$ python3 -q
>>> import numpy as np
>>> import numpy.linalg as la
>>> np.set_printoptions(suppress=True, linewidth=160)
>>> feats = np.loadtxt("layer1.csv", delimiter=",")
>>> feats
array([[ -5.,   5., -12.,  -6.,  -6.,  -3.,  -2.,   0.,   7.,  -3.,   0.,  -1.],
       [  8.,   5.,  -7.,   3.,  -2.,   1.,  -2.,   6.,   0.,  -4.,   1.,   0.],
       [  4.,   7., -11.,  -3.,  -2.,   3.,   1.,   2.,   5.,  -5.,  -4.,   4.],
       [  0.,   4.,  -5.,   0.,   1.,   1.,  -5.,   3.,   3.,  -5.,  -3.,   0.],
       [  3.,   8., -11.,   1.,  -4.,  -1.,  -5.,   9.,  -1.,  -4.,  -2.,  -1.],
       [  3.,   2.,  -5.,   2.,  -5.,  -2.,   0.,  -1.,  -1.,  -7.,   5.,   0.],
       [  4.,   0.,  -1.,   5.,  -5.,  -3.,   1.,   3.,  -4.,   0.,   0.,  -1.],
       [ -2.,   3.,  -6.,  -6.,  -2.,   1.,   1.,  -3.,   2.,   1.,  -4.,  -1.],
       [  0.,   0.,   0.,   0.,   0.,   0.,   0.,   0.,   0.,   0.,   0.,   0.],
       [  0.,   0.,   0.,   0.,   0.,   0.,   0.,   0.,   0.,   0.,   0.,   0.],
       [  0.,   3.,  -5.,   7.,  -4.,   3.,  -6.,   3.,  -3.,  -3.,   2.,   2.],
       [  1.,   0.,  -4.,  -1.,  -4.,   1.,   3.,   0.,  -4.,   5.,  -2.,   1.],
       [ -5.,   4.,  -7.,  -2.,  -8.,   4.,   1.,  -8.,   1.,   3.,  -1.,   4.],
       [  2.,   3.,  -9.,  -5.,  -1.,  -8.,   1.,   2.,   1.,  -8.,   3.,  -6.],
       [ -3.,   2.,  -2.,   2.,  -3.,   2.,  -3.,  -3.,   0.,  -2.,   3.,   0.],
       [  3.,   4., -12.,  -8.,  -3.,  -5.,   4.,  -1.,   0.,  -5.,   1.,  -4.],
       [ -2.,   1.,   1.,   4.,  -4.,   4.,  -3.,  -3.,   1.,  -1.,   0.,   3.],
       [  3.,   0.,   1.,   1.,  -2.,   3.,   0.,   3.,   3.,   3.,  -4.,   3.],
       [  6.,   1.,  -3.,   4.,  -6.,  -2.,   1.,   6.,  -2.,   2.,  -1.,  -1.],
       [ -2.,   6.,  -6.,  -4.,  -1.,  -1.,   0.,   2.,   5.,  -5.,  -2.,   2.],
       [  6.,   4.,  -5.,   3.,   0.,   2.,   0.,   5.,   3.,  -6.,   0.,   5.],
       [  1.,   2.,  -2.,   2.,  -6.,  -2.,   2.,  -2.,   1.,   0.,  -2.,   2.],
       [  4.,   9., -11.,   7.,  -7.,   1.,  -3.,   5.,  -3.,  -9.,   5.,   4.],
       [ -6.,   5.,  -8.,  -5.,  -2.,  -1.,  -4.,  -1.,   2.,  -7.,   2.,   0.],
       [  2.,   3.,  -7.,   3.,  -5.,   1.,  -2.,   7.,   1.,   3.,  -4.,   4.],
       [  6.,   4.,  -8.,   0.,  -1.,  -3.,  -2.,   5.,   2., -10.,  -1.,   0.],
       [  6.,   3.,  -7.,   3.,  -5.,  -6.,   4.,   5.,  -2.,  -4.,   4.,  -2.],
       [  0.,   2.,  -3.,   0.,  -3.,   1.,  -1.,   6.,  -2.,   4.,  -2.,   2.],
       [  4.,   1.,   1.,   5.,   0.,   5.,  -3.,   3.,   1.,  -2.,  -4.,   6.],
       [ -2.,   6.,  -6.,  -3.,  -2.,  -3.,  -2.,   0.,   0.,  -5.,   0.,  -3.],
       [ -2.,   2.,   0.,  -1.,   0.,   2.,  -1.,   0.,  -1.,   0.,  -1.,   3.],
       [ -2.,   0.,  -1.,   1.,  -3.,  -2.,  -2.,   3.,   1.,   1.,  -5.,  -1.],
       [  3.,   4., -11.,  -6.,   0.,   1.,   0.,   2.,   2.,  -5.,  -3.,   2.],
       [  5.,   4., -11.,   4.,  -4.,  -1.,  -1.,   7.,   0.,  -9.,   5.,   4.],
       [ -2.,   6.,  -5.,  -1.,   1.,   3.,  -6.,   3.,   2.,  -5.,  -4.,   3.]])
>>> C2 = np.cov(feats, rowvar=False)
>>> np.argsort(-feats.std(axis=0).round(6), kind="stable")
array([ 2,  9,  3,  7,  0,  5, 10, 11,  6,  8,  1,  4])
>>> arr = np.loadtxt("w.csv", delimiter=",")
>>> arr
array([[ 0.99, -1.  , -0.85, -0.96, -1.  , -0.99,  0.96, -1.  ,  0.62],
       [ 0.89, -0.99, -0.96, -0.96, -0.99, -0.93,  0.66, -0.99, -0.66],
       [ 0.97,  0.77, -1.  ,  1.  , -1.  , -1.  , -1.  , -0.07, -1.  ],
       [ 0.15, -0.8 ,  0.78, -0.9 , -0.37,  0.3 ,  0.98, -0.93,  0.87],
       [ 0.94, -1.  , -1.  , -1.  , -1.  , -1.  ,  1.  , -1.  , -1.  ],
       [ 0.09, -0.55, -0.97, -0.3 , -0.96, -0.92, -0.57, -0.35, -0.99],
       [-0.34, -0.24,  0.4 , -0.62, -0.67, -0.21,  0.91, -0.65, -0.44],
       [ 1.  , -1.  , -1.  , -0.67, -1.  , -0.99, -0.96, -0.99, -0.15],
       [-0.71,  0.87,  1.  ,  0.22,  1.  ,  1.  ,  0.94,  0.87,  1.  ],
       [ 0.11,  0.89,  0.55,  0.93,  0.47,  0.24, -0.85,  0.69,  0.66],
       [ 1.  , -0.62, -0.93,  0.89, -1.  , -1.  , -0.85, -1.  , -0.39],
       [-0.93,  0.98, -0.88,  0.97,  0.94,  0.19, -1.  ,  1.  , -1.  ],
       [ 0.96,  0.33, -0.86,  0.96, -1.  , -0.99, -0.97, -0.94, -0.52],
       [ 0.99, -0.08, -0.94,  0.97, -0.99, -0.97, -1.  , -0.88,  0.39],
       [ 0.48,  0.1 , -1.  ,  0.85, -0.95, -0.98, -1.  ,  0.73, -1.  ],
       [ 0.98, -1.  , -1.  , -0.99, -0.99, -0.97, -0.23, -1.  , -0.61],
       [-0.95,  0.1 ,  1.  , -0.95,  0.99,  0.99,  1.  ,  0.23,  0.99],
       [ 0.33, -1.  ,  0.54, -1.  ,  0.2 ,  0.64,  1.  , -0.98,  0.95],
       [-0.65,  0.95, -0.8 ,  0.97,  0.95,  0.33, -1.  ,  1.  , -0.93],
       [ 0.95, -0.96, -1.  , -0.01, -0.99, -0.99, -1.  , -0.79, -0.99]])
>>> proj = arr @ la.solve(arr.T @ arr, arr.T)
>>> round(np.trace(proj), 2)
np.float64(9.0)
>>> np.round(proj @ arr[:, 5], 2)
array([-0.99, -0.93, -1.  ,  0.3 , -1.  , -0.92, -0.21, -0.99,  1.  ,  0.24, -1.  ,  0.19, -0.99, -0.97, -0.98, -0.97,  0.99,  0.64,  0.33, -0.99])
>>> np.allclose(proj @ proj, proj)
True
>>> np.round(la.eigvalsh(proj), 2) + 0
array([0., 0., 0., 0., 0., 0., 0., 0., 0., 0., 0., 1., 1., 1., 1., 1., 1., 1., 1., 1.])
>>> Xs = (arr - arr.mean(axis=0)) / arr.std(axis=0)
>>> np.round(Xs.std(axis=0), 2)
array([1., 1., 1., 1., 1., 1., 1., 1., 1.])
>>> coef = la.lstsq(np.delete(Xs, 4, axis=1), Xs[:, 4])[0]
>>> np.abs(coef).argmax()
np.int64(4)
>>> coef.round(2)
array([-0.04,  0.15, -0.53, -0.1 ,  1.16, -0.06,  0.12,  0.11])
>>> w1 = np.array([[1, 1, -3],
...     [1, 5, 4],
...     [5, -3, -3],
...     [-4, -5, 5],
...     [-1, -5, 3],
...     [0, 1, 0],
...     [-3, -1, 5],
...     [2, 0, -2],
...     [1, -2, 2],
...     [5, 3, -1],
...     [1, 5, 5],
...     [-5, 4, 4]])
>>> coef = np.array([5, 7, 2])
>>> act = np.maximum(feats @ w1 + coef, 0)
>>> la.matrix_rank(act)
np.int64(3)
>>> act
array([[  0.,  95.,  28.],
       [  0.,  52.,  15.],
       [  0.,  77.,  42.],
       [  0.,   7.,   1.],
       [  0.,  78.,   0.],
       [  0.,  54.,  43.],
       [  0.,  14.,   0.],
       [  1.,  53.,   0.],
       [  5.,   7.,   2.],
       [  5.,   7.,   2.],
       [  0.,  46.,  31.],
       [  0.,  60.,   0.],
       [  0., 114.,  51.],
       [  0.,  37.,   9.],
       [  0.,  39.,  34.],
       [  0.,  86.,  12.],
       [  0.,  21.,  23.],
       [ 16.,  10.,   0.],
       [  8.,  35.,   0.],
       [  0.,  50.,  36.],
       [  0.,  31.,  52.],
       [  0.,  36.,  19.],
       [  0., 113.,  92.],
       [  0.,  73.,  36.],
       [  0.,  61.,   0.],
       [  0.,  22.,  10.],
       [  0.,  53.,  39.],
       [ 16.,  57.,   0.],
       [  0.,   0.,   3.],
       [  0.,  50.,  12.],
       [  0.,  32.,  11.],
       [ 15.,   0.,   0.],
       [  0.,  68.,  10.],
       [  0.,  79.,  75.],
       [  0.,  32.,  10.]])
>>> (act > 0).astype(int)
array([[0, 1, 1],
       [0, 1, 1],
       [0, 1, 1],
       [0, 1, 1],
       [0, 1, 0],
       [0, 1, 1],
       [0, 1, 0],
       [1, 1, 0],
       [1, 1, 1],
       [1, 1, 1],
       [0, 1, 1],
       [0, 1, 0],
       [0, 1, 1],
       [0, 1, 1],
       [0, 1, 1],
       [0, 1, 1],
       [0, 1, 1],
       [1, 1, 0],
       [1, 1, 0],
       [0, 1, 1],
       [0, 1, 1],
       [0, 1, 1],
       [0, 1, 1],
       [0, 1, 1],
       [0, 1, 0],
       [0, 1, 1],
       [0, 1, 1],
       [1, 1, 0],
       [0, 0, 1],
       [0, 1, 1],
       [0, 1, 1],
       [1, 0, 0],
       [0, 1, 1],
       [0, 1, 1],
       [0, 1, 1]])
>>> np.round((act > 0).mean(axis=0), 2)
array([0.2 , 0.94, 0.74])
>>> W2 = np.array([[2, -2, 1], [-2, -2, -2], [-2, 1, -1]])
>>> (act @ W2).round(6).argmax(axis=1)
array([1, 1, 1, 1, 0, 1, 0, 0, 0, 0, 1, 0, 1, 1, 1, 1, 1, 0, 0, 1, 1, 1, 1, 1, 0, 1, 1, 0, 1, 1, 1, 0, 1, 1, 1])
>>> w1 @ W2
array([[  6,  -7,   2],
       [-16,  -8, -13],
       [ 22,  -7,  14],
       [ -8,  23,   1],
       [  2,  15,   6],
       [ -2,  -2,  -2],
       [-14,  13,  -6],
       [  8,  -6,   4],
       [  2,   4,   3],
       [  6, -17,   0],
       [-18,  -7, -14],
       [-26,   6, -17]])
